$ python3 -q
>>> import numpy as np
>>> import numpy.linalg as la
>>> np.set_printoptions(suppress=True, linewidth=140)
>>> def tidy(a):
...     return np.round(a, 3) + 0
... 
>>> M2 = np.array([[1, 3, 0],
...     [2, 5, 3],
...     [2, 4, 1],
...     [0, 2, 2],
...     [0, 0, 1],
...     [2, 1, 2],
...     [2, 4, 1]])
>>> Z = np.array([[1, 3, 2, 1, 1, 1, 3, 2, 0, 2],
...     [0, 0, 1, 1, 2, 2, 0, 1, 3, 1],
...     [3, 2, 2, 1, 0, 3, 2, 0, 0, 0]])
>>> A = M2 @ Z
>>> A
array([[ 1,  3,  5,  4,  7,  7,  3,  5,  9,  5],
       [11, 12, 15, 10, 12, 21, 12,  9, 15,  9],
       [ 5,  8, 10,  7, 10, 13,  8,  8, 12,  8],
       [ 6,  4,  6,  4,  4, 10,  4,  2,  6,  2],
       [ 3,  2,  2,  1,  0,  3,  2,  0,  0,  0],
       [ 8, 10,  9,  5,  4, 10, 10,  5,  3,  5],
       [ 5,  8, 10,  7, 10, 13,  8,  8, 12,  8]])
>>> np.allclose(A[:-1].T @ la.lstsq(A[:-1].T, A[-1])[0], A[-1])
True
>>> np.abs(np.diag(la.qr(A)[1])) > 1e-9
array([ True,  True,  True, False, False, False, False])
>>> la.lstsq(A[:-1].T, A[-1])[2]
np.int32(3)
>>> tidy(A @ la.pinv(A) @ A)
array([[ 1.,  3.,  5.,  4.,  7.,  7.,  3.,  5.,  9.,  5.],
       [11., 12., 15., 10., 12., 21., 12.,  9., 15.,  9.],
       [ 5.,  8., 10.,  7., 10., 13.,  8.,  8., 12.,  8.],
       [ 6.,  4.,  6.,  4.,  4., 10.,  4.,  2.,  6.,  2.],
       [ 3.,  2.,  2.,  1.,  0.,  3.,  2.,  0.,  0.,  0.],
       [ 8., 10.,  9.,  5.,  4., 10., 10.,  5.,  3.,  5.],
       [ 5.,  8., 10.,  7., 10., 13.,  8.,  8., 12.,  8.]])
